$ python -q
>>> import numpy as np
>>> from numpy import linalg as LA
>>> np.set_printoptions(suppress=True, linewidth=160)
>>> def rnd(a):
...     return np.round(a, 2) + 0
... 
>>> mat = np.load("m.npy")
>>> mat
array([[0, 0, 0, 0, 0, 0, 1, 0, 0, 0],
       [0, 0, 0, 0, 0, 0, 0, 1, 0, 0],
       [0, 0, 1, 0, 0, 0, 0, 0, 0, 0],
       [0, 0, 0, 1, 0, 0, 0, 0, 0, 0],
       [0, 0, 0, 0, 0, 0, 0, 0, 1, 0],
       [0, 0, 0, 0, 0, 1, 0, 0, 0, 0],
       [0, 0, 0, 0, 0, 0, 0, 0, 0, 1],
       [0, 1, 0, 0, 0, 0, 0, 0, 0, 0],
       [0, 0, 0, 0, 1, 0, 0, 0, 0, 0],
       [1, 0, 0, 0, 0, 0, 0, 0, 0, 0]])
>>> w1 = np.array([[3, 0, 1, 3, 1],
...     [1, 3, 1, 0, 1],
...     [1, 2, 0, 0, 2],
...     [2, 0, 3, 3, 0],
...     [0, 2, 3, 0, 1],
...     [2, 0, 2, 1, 1],
...     [1, 1, 1, 3, 1],
...     [2, 1, 2, 3, 0],
...     [1, 0, 0, 0, 1],
...     [1, 0, 1, 1, 2]])
>>> c = np.array([-3, 1, 2, 0, -1])
>>> hid = np.maximum(mat @ w1 + c, 0)
>>> (hid > 0).astype(int)
array([[0, 1, 1, 1, 0],
       [0, 1, 1, 1, 0],
       [0, 1, 1, 0, 1],
       [0, 1, 1, 1, 0],
       [0, 1, 1, 0, 0],
       [0, 1, 1, 1, 0],
       [0, 1, 1, 1, 1],
       [0, 1, 1, 0, 0],
       [0, 1, 1, 0, 0],
       [0, 1, 1, 1, 0]])
>>> LA.matrix_rank(hid)
np.int64(4)
>>> hid
array([[0, 2, 3, 3, 0],
       [0, 2, 4, 3, 0],
       [0, 3, 2, 0, 1],
       [0, 1, 5, 3, 0],
       [0, 1, 2, 0, 0],
       [0, 1, 4, 1, 0],
       [0, 1, 3, 1, 1],
       [0, 4, 3, 0, 0],
       [0, 3, 5, 0, 0],
       [0, 1, 3, 3, 0]])
>>> (hid > 0).mean(axis=0)
array([0. , 1. , 1. , 0.6, 0.2])
>>> Z = np.array([[-3, -8, 4], [2, 6, -5], [-6, 7, 9], [9, 4, 0], [-6, 6, 5]])
>>> (hid @ Z).round(6).argmax(axis=1)
array([1, 1, 1, 1, 1, 1, 1, 1, 1, 1])
>>> w1 @ Z
array([[  6,   1,  26],
       [ -9,  23,   3],
       [-11,  16,   4],
       [  3,  17,  35],
       [-20,  39,  22],
       [-15,   8,  31],
       [ 14,  23,  13],
       [ 11,  16,  21],
       [ -9,  -2,   9],
       [-12,  15,  23]])
>>> T = np.stack([mat, 4 * mat, mat[::-1]])
>>> np.einsum("bij,cij->bc", T, T)
array([[ 10,  40,   0],
       [ 40, 160,   0],
       [  0,   0,  10]])
>>> LA.matrix_rank(T)
array([10, 10, 10])
>>> T.shape
(3, 10, 10)
>>> (T @ mat.T).shape
(3, 10, 10)
>>> r0 = np.array([-2, 1, -1, 2, -3, 2, -2, 0, -1, 2])
>>> A2 = mat + np.outer(r0, np.eye(10)[9])
>>> LA.matrix_rank(LA.inv(A2) - LA.inv(mat), tol=1e-8)
np.int64(1)
>>> LA.matrix_rank(A2 - mat)
np.int64(1)
>>> rng = np.random.default_rng(493)
>>> A2 = mat + rng.integers(-2, 3, (10, 1)) @ rng.integers(-2, 3, (1, 10))
>>> A2
array([[-2,  4,  4, -2, -4, -4, -3, -4,  0, -4],
       [-2,  4,  4, -2, -4, -4, -4, -3,  0, -4],
       [-1,  2,  3, -1, -2, -2, -2, -2,  0, -2],
       [-1,  2,  2,  0, -2, -2, -2, -2,  0, -2],
       [-2,  4,  4, -2, -4, -4, -4, -4,  1, -4],
       [-1,  2,  2, -1, -2, -1, -2, -2,  0, -2],
       [ 2, -4, -4,  2,  4,  4,  4,  4,  0,  5],
       [-1,  3,  2, -1, -2, -2, -2, -2,  0, -2],
       [ 1, -2, -2,  1,  3,  2,  2,  2,  0,  2],
       [ 3, -4, -4,  2,  4,  4,  4,  4,  0,  4]])
>>> rnd(LA.svd(A2 - mat, compute_uv=False))
array([27.39,  0.  ,  0.  ,  0.  ,  0.  ,  0.  ,  0.  ,  0.  ,  0.  ,  0.  ])
>>> np.abs(A2 - mat).sum(axis=1)
array([32, 32, 16, 16, 32, 16, 32, 16, 16, 32])
>>> LA.matrix_rank(A2 - mat, tol=1e-8)
np.int64(1)
>>> A2 - mat
array([[-2,  4,  4, -2, -4, -4, -4, -4,  0, -4],
       [-2,  4,  4, -2, -4, -4, -4, -4,  0, -4],
       [-1,  2,  2, -1, -2, -2, -2, -2,  0, -2],
       [-1,  2,  2, -1, -2, -2, -2, -2,  0, -2],
       [-2,  4,  4, -2, -4, -4, -4, -4,  0, -4],
       [-1,  2,  2, -1, -2, -2, -2, -2,  0, -2],
       [ 2, -4, -4,  2,  4,  4,  4,  4,  0,  4],
       [-1,  2,  2, -1, -2, -2, -2, -2,  0, -2],
       [ 1, -2, -2,  1,  2,  2,  2,  2,  0,  2],
       [ 2, -4, -4,  2,  4,  4,  4,  4,  0,  4]])
>>> M = np.loadtxt("w.csv", delimiter=",")
>>> M
array([[ 6.,  0.,  0.,  0., -2., -1., -1., -2.,  2.],
       [ 2., -2., -2.,  2.,  0., -1.,  2.,  2.,  0.],
       [-2.,  1., -2.,  2.,  1.,  2.,  0.,  0.,  1.],
       [-1., -1., -2.,  1.,  1.,  2., -1., -1., -1.],
       [-2., -2., -2.,  1.,  4., -1., -1.,  1.,  2.],
       [ 0.,  0., -1.,  2.,  2.,  6.,  2., -1.,  2.],
       [ 0., -1., -1.,  2.,  1., -1.,  0., -2., -1.],
       [-2.,  1.,  0.,  0., -1.,  0.,  0.,  7.,  2.],
       [-1.,  2.,  1.,  1.,  1.,  0.,  2.,  2.,  1.]])
>>> A2 = M[0, 0] * M[1:] - np.outer(M[1:, 0], M[0])
>>> A2
array([[  0., -12., -12.,  12.,   4.,  -4.,  14.,  16.,  -4.],
       [  0.,   6., -12.,  12.,   2.,  10.,  -2.,  -4.,  10.],
       [  0.,  -6., -12.,   6.,   4.,  11.,  -7.,  -8.,  -4.],
       [  0., -12., -12.,   6.,  20.,  -8.,  -8.,   2.,  16.],
       [  0.,   0.,  -6.,  12.,  12.,  36.,  12.,  -6.,  12.],
       [  0.,  -6.,  -6.,  12.,   6.,  -6.,   0., -12.,  -6.],
       [  0.,   6.,   0.,   0., -10.,  -2.,  -2.,  38.,  16.],
       [  0.,  12.,   6.,   6.,   4.,  -1.,  11.,  10.,   8.]])
>>> np.flatnonzero(~A2.round(6).any(axis=1))
array([], dtype=int64)
>>> LA.matrix_power(mat, 100)
array([[0, 0, 0, 0, 0, 0, 1, 0, 0, 0],
       [0, 1, 0, 0, 0, 0, 0, 0, 0, 0],
       [0, 0, 1, 0, 0, 0, 0, 0, 0, 0],
       [0, 0, 0, 1, 0, 0, 0, 0, 0, 0],
       [0, 0, 0, 0, 1, 0, 0, 0, 0, 0],
       [0, 0, 0, 0, 0, 1, 0, 0, 0, 0],
       [0, 0, 0, 0, 0, 0, 0, 0, 0, 1],
       [0, 0, 0, 0, 0, 0, 0, 1, 0, 0],
       [0, 0, 0, 0, 0, 0, 0, 0, 1, 0],
       [1, 0, 0, 0, 0, 0, 0, 0, 0, 0]])
>>> mat.sum(axis=1)
array([1, 1, 1, 1, 1, 1, 1, 1, 1, 1])
>>> mat @ np.ones(10)
array([1., 1., 1., 1., 1., 1., 1., 1., 1., 1.])
>>> rnd(np.sort(np.abs(LA.eigvals(mat)))[::-1])
array([1., 1., 1., 1., 1., 1., 1., 1., 1., 1.])
>>> pr = np.eye(10)[3]
>>> for _ in range(6):
...     pr = pr @ mat
...     print(pr.round(2))
... 
[0. 0. 0. 1. 0. 0. 0. 0. 0. 0.]
[0. 0. 0. 1. 0. 0. 0. 0. 0. 0.]
[0. 0. 0. 1. 0. 0. 0. 0. 0. 0.]
[0. 0. 0. 1. 0. 0. 0. 0. 0. 0.]
[0. 0. 0. 1. 0. 0. 0. 0. 0. 0.]
[0. 0. 0. 1. 0. 0. 0. 0. 0. 0.]
>>> x0 = np.array([2, 1, 0, 1, -2, 0, 0, 0, 1])
>>> M @ np.ones(9)
array([ 2.,  3.,  3., -3.,  0., 12., -3.,  7.,  9.])
>>> (M @ x0).argmax()
np.int64(0)
>>> M * x0
array([[12.,  0.,  0.,  0.,  4., -0., -0., -0.,  2.],
       [ 4., -2., -0.,  2., -0., -0.,  0.,  0.,  0.],
       [-4.,  1., -0.,  2., -2.,  0.,  0.,  0.,  1.],
       [-2., -1., -0.,  1., -2.,  0., -0., -0., -1.],
       [-4., -2., -0.,  1., -8., -0., -0.,  0.,  2.],
       [ 0.,  0., -0.,  2., -4.,  0.,  0., -0.,  2.],
       [ 0., -1., -0.,  2., -2., -0.,  0., -0., -1.],
       [-4.,  1.,  0.,  0.,  2.,  0.,  0.,  0.,  2.],
       [-2.,  2.,  0.,  1., -2.,  0.,  0.,  0.,  1.]])
>>> np.sign((M @ x0).round(6))
array([ 1.,  1., -1., -1., -1.,  0., -1.,  1.,  0.])
>>> (M * x0).sum(axis=1)
array([ 18.,   4.,  -2.,  -5., -11.,   0.,  -2.,   1.,   0.])
>>> M @ np.eye(9)[4]
array([-2.,  0.,  1.,  1.,  4.,  2.,  1., -1.,  1.])
>>> LA.norm(M @ x0) <= LA.norm(M, 2) * LA.norm(x0) + 1e-9
np.True_
>>> M @ x0
array([ 18.,   4.,  -2.,  -5., -11.,   0.,  -2.,   1.,   0.])
>>> rnd(np.sort(np.abs(LA.eigvals(M))))
array([1.56, 1.56, 1.9 , 3.21, 3.21, 3.85, 5.62, 5.62, 8.81])
>>> (M + M.T) / 2
array([[ 6. ,  1. , -1. , -0.5, -2. , -0.5, -0.5, -2. ,  0.5],
       [ 1. , -2. , -0.5,  0.5, -1. , -0.5,  0.5,  1.5,  1. ],
       [-1. , -0.5, -2. ,  0. , -0.5,  0.5, -0.5,  0. ,  1. ],
       [-0.5,  0.5,  0. ,  1. ,  1. ,  2. ,  0.5, -0.5,  0. ],
       [-2. , -1. , -0.5,  1. ,  4. ,  0.5,  0. ,  0. ,  1.5],
       [-0.5, -0.5,  0.5,  2. ,  0.5,  6. ,  0.5, -0.5,  1. ],
       [-0.5,  0.5, -0.5,  0.5,  0. ,  0.5,  0. , -1. ,  0.5],
       [-2. ,  1.5,  0. , -0.5,  0. , -0.5, -1. ,  7. ,  2. ],
       [ 0.5,  1. ,  1. ,  0. ,  1.5,  1. ,  0.5,  2. ,  1. ]])
>>> np.allclose(M @ M.T, M.T @ M)
False
>>> np.trace(M)
np.float64(21.0)
>>> Z = np.array([[0, 0, 2, 0, 0, 2, 1, 1],
...     [1, 3, 0, 3, 3, 0, 1, 1],
...     [0, 0, 1, 1, 0, 3, 2, 2]])
>>> m1 = rng.normal(size=(15, 3)) @ Z + np.array([5, 5, -1, 2, 0, 1, -9, 7])
>>> rnd(m1)
array([[  7.07,  11.21,  -2.33,   7.73,   6.21,  -1.3 ,  -8.32,   7.68],
       [  3.77,   1.31,   1.96,   1.79,  -3.69,  10.91,  -3.53,  12.47],
       [  6.46,   9.37,  -0.6 ,   5.86,   4.37,   0.39,  -8.1 ,   7.9 ],
       [  6.24,   8.71,  -2.57,   5.83,   3.71,  -0.33,  -8.37,   7.63],
       [  5.65,   6.96,   1.28,   3.19,   1.96,   1.74,  -8.36,   7.64],
       [  3.74,   1.23,   0.3 ,  -2.7 ,  -3.77,   0.43, -11.  ,   5.  ],
       [  4.81,   4.43,  -3.07,  -0.37,  -0.57,  -4.67, -12.92,   3.08],
       [  5.39,   6.18,   1.38,   4.77,   1.18,   6.57,  -5.03,  10.97],
       [  4.08,   2.24,   1.77,   0.42,  -2.76,   6.12,  -6.77,   9.23],
       [  3.54,   0.62,  -2.89,  -2.29,  -4.38,  -0.71, -11.27,   4.73],
       [  4.6 ,   3.79,   0.75,   1.24,  -1.21,   3.65,  -7.85,   8.15],
       [  4.16,   2.48,   1.97,   0.24,  -2.52,   5.48,  -7.22,   8.78],
       [  5.54,   6.62,   2.06,   5.02,   1.62,   6.86,  -4.83,  11.17],
       [  4.07,   2.22,  -1.23,   0.91,  -2.78,   4.16,  -7.5 ,   8.5 ],
       [  5.34,   6.03,  -3.46,   2.09,   1.03,  -3.34, -11.3 ,   4.7 ]])
>>> # rank 4
>>> np.unique(m1.round(6), axis=0).shape
(15, 8)
>>> rnd(np.trace(LA.pinv(m1) @ m1))
np.float64(4.0)
>>> left, sig, vt = LA.svd(m1)
>>> vecs = vt[:(sig > 1e-8).sum()]
>>> x0 = m1[9] + -1 * m1[6] + rng.integers(2) * np.eye(8)[6]
>>> rnd(x0)
array([-1.27, -3.81,  0.18, -1.92, -3.81,  3.95,  2.65,  1.65])
>>> np.allclose(vecs.T @ vecs @ x0, x0)
False
>>> rnd(LA.norm(x0 - vecs.T @ vecs @ x0))
np.float64(0.5)
>>> A2 = m1 + rng.integers(-2, 3, (15, 4)) @ rng.integers(-2, 3, (4, 8))
>>> rnd(A2)
array([[ 11.07,  12.21,  -2.33,  13.73,   4.21,   0.7 , -11.32,   6.68],
       [ -6.23,  -0.69,   6.96,  -8.21,   2.31,  11.91,  -2.53,  13.47],
       [ 12.46,  11.37,  -5.6 ,   7.86,   2.37,  -0.61,  -5.1 ,   6.9 ],
       [ 14.24,   8.71,  -6.57,  12.83,  -4.29,  -4.33,  -9.37,  12.63],
       [  6.65,   6.96,   1.28,   2.19,   0.96,   1.74,  -8.36,  10.64],
       [  9.74,   2.23,  -1.7 ,   4.3 ,  -7.77,   0.43, -13.  ,   5.  ],
       [  8.81,   6.43,  -3.07,   3.63,  -0.57,  -0.67, -14.92,   1.08],
       [  3.39,   4.18,   2.38,   1.77,  -0.82,   3.57,  -5.03,  16.97],
       [  2.08,   3.24,   3.77,  -2.58,   1.24,  10.12,  -6.77,   7.23],
       [ -2.46,  -1.38,   0.11,  -7.29,  -2.38,  -1.71, -11.27,   6.73],
       [  2.6 ,   3.79,   1.75,  -2.76,   0.79,   4.65,  -6.85,   9.15],
       [  7.16,   2.48,  -1.03,   3.24,  -5.52,   2.48,  -6.22,   8.78],
       [ 11.54,   5.62,  -1.94,  10.02,  -6.38,   0.86,  -4.83,  17.17],
       [  3.07,   1.22,   1.77,   0.91,  -3.78,   5.16, -10.5 ,  12.5 ],
       [  8.34,   5.03,  -6.46,   4.09,  -3.97,  -8.34, -10.3 ,   8.7 ]])
>>> rnd(LA.svd(A2 - m1, compute_uv=False))
array([32.47, 17.02,  9.57,  4.94,  0.  ,  0.  ,  0.  ,  0.  ])
>>> rnd(A2 - m1)
array([[  4.,   1.,   0.,   6.,  -2.,   2.,  -3.,  -1.],
       [-10.,  -2.,   5., -10.,   6.,   1.,   1.,   1.],
       [  6.,   2.,  -5.,   2.,  -2.,  -1.,   3.,  -1.],
       [  8.,   0.,  -4.,   7.,  -8.,  -4.,  -1.,   5.],
       [  1.,   0.,   0.,  -1.,  -1.,   0.,   0.,   3.],
       [  6.,   1.,  -2.,   7.,  -4.,   0.,  -2.,   0.],
       [  4.,   2.,   0.,   4.,   0.,   4.,  -2.,  -2.],
       [ -2.,  -2.,   1.,  -3.,  -2.,  -3.,   0.,   6.],
       [ -2.,   1.,   2.,  -3.,   4.,   4.,   0.,  -2.],
       [ -6.,  -2.,   3.,  -5.,   2.,  -1.,   0.,   2.],
       [ -2.,   0.,   1.,  -4.,   2.,   1.,   1.,   1.],
       [  3.,   0.,  -3.,   3.,  -3.,  -3.,   1.,   0.],
       [  6.,  -1.,  -4.,   5.,  -8.,  -6.,   0.,   6.],
       [ -1.,  -1.,   3.,   0.,  -1.,   1.,  -3.,   4.],
       [  3.,  -1.,  -3.,   2.,  -5.,  -5.,   1.,   4.]])
>>> LA.matrix_rank(A2 - m1, tol=1e-8)
np.int64(4)
